$ python -q
>>> import numpy as np
>>> np.set_printoptions(suppress=True, linewidth=200)
>>> K = np.loadtxt("out15.csv", delimiter=",")
>>> K.round(2)
array([[ 1.  ,  0.  ,  0.  ,  0.  ,  0.  ,  0.  ,  0.  ],
       [ 0.  ,  0.71, -0.71,  0.  ,  0.  ,  0.  ,  0.  ],
       [ 0.  ,  0.71,  0.71,  0.  ,  0.  ,  0.  ,  0.  ],
       [ 0.  ,  0.  ,  0.  ,  1.  ,  0.  ,  0.  ,  0.  ],
       [ 0.  ,  0.  ,  0.  ,  0.  ,  1.  ,  0.  ,  0.  ],
       [ 0.  ,  0.  ,  0.  ,  0.  ,  0.  ,  1.  ,  0.  ],
       [ 0.  ,  0.  ,  0.  ,  0.  ,  0.  ,  0.  ,  1.  ]])
>>> # keeps lengths
>>> x0 = np.array([3, -3, -1, -2, 0, -1, 3])
>>> target = K @ x0
>>> c, lr = np.zeros(7), 1 / np.linalg.norm(K, 2) ** 2
>>> for i in range(200):
...     c -= lr * K.T @ (K @ c - target)
...     if i % 50 == 0: print(i, round(np.linalg.norm(K @ c - target), 2))
... 
0 0.0
50 0.0
100 0.0
150 0.0
>>> c.round(2)
array([ 3., -3., -1., -2.,  0., -1.,  3.])
>>> round(np.linalg.cond(K), 2)
np.float64(1.0)
>>> m1 = np.load("sample7.npy")
>>> m1
array([[  3,   7,  -2,   5,  -2,  -1,   3,   2,   0,  -2,  -4],
       [  7,  -1,   6,  -8,   8,  -6,  -9,  -8,   6,   7,   8],
       [ -1,  -8,  -4,  -3,   8,   2,   1,  -6,   3,  -3,   3],
       [  5,  -8,   7,  -2,  -4,  -3,  -9,  -3,  -2,   4,  -5],
       [  8,  -4,   5,   4,   2,   8,   0,  -6,   5,   3,  -3],
       [ -6,  -2,   2,   8,  -2,  -8,  -6,   3,  -9,   8,   4],
       [  4,   0,   5,   4,  -7,   9,   9,  -1,   7,   6,   3],
       [  1,  -4,  -1,   5,   1,   7,  -2,  -3,   4,  -1,  -7],
       [ -1,   4,  -2,   0,   8,  -2,  -2,   3,  -9,   9,   7],
       [ 31,   3,  22, -27,  30, -25, -33, -30,  24,  26,  28]])
>>> U, sigma, Vt = np.linalg.svd(m1, full_matrices=False)
>>> np.round(sigma / sigma[0], 2) + 0
array([1.  , 0.31, 0.22, 0.2 , 0.16, 0.13, 0.09, 0.05, 0.02, 0.  ])
>>> U.shape, sigma.shape, Vt.shape
((10, 10), (10,), (10, 11))
>>> np.round(Vt @ Vt.T, 2) + 0
array([[1., 0., 0., 0., 0., 0., 0., 0., 0., 0.],
       [0., 1., 0., 0., 0., 0., 0., 0., 0., 0.],
       [0., 0., 1., 0., 0., 0., 0., 0., 0., 0.],
       [0., 0., 0., 1., 0., 0., 0., 0., 0., 0.],
       [0., 0., 0., 0., 1., 0., 0., 0., 0., 0.],
       [0., 0., 0., 0., 0., 1., 0., 0., 0., 0.],
       [0., 0., 0., 0., 0., 0., 1., 0., 0., 0.],
       [0., 0., 0., 0., 0., 0., 0., 1., 0., 0.],
       [0., 0., 0., 0., 0., 0., 0., 0., 1., 0.],
       [0., 0., 0., 0., 0., 0., 0., 0., 0., 1.]])
>>> np.allclose(U * sigma @ Vt, m1)
True
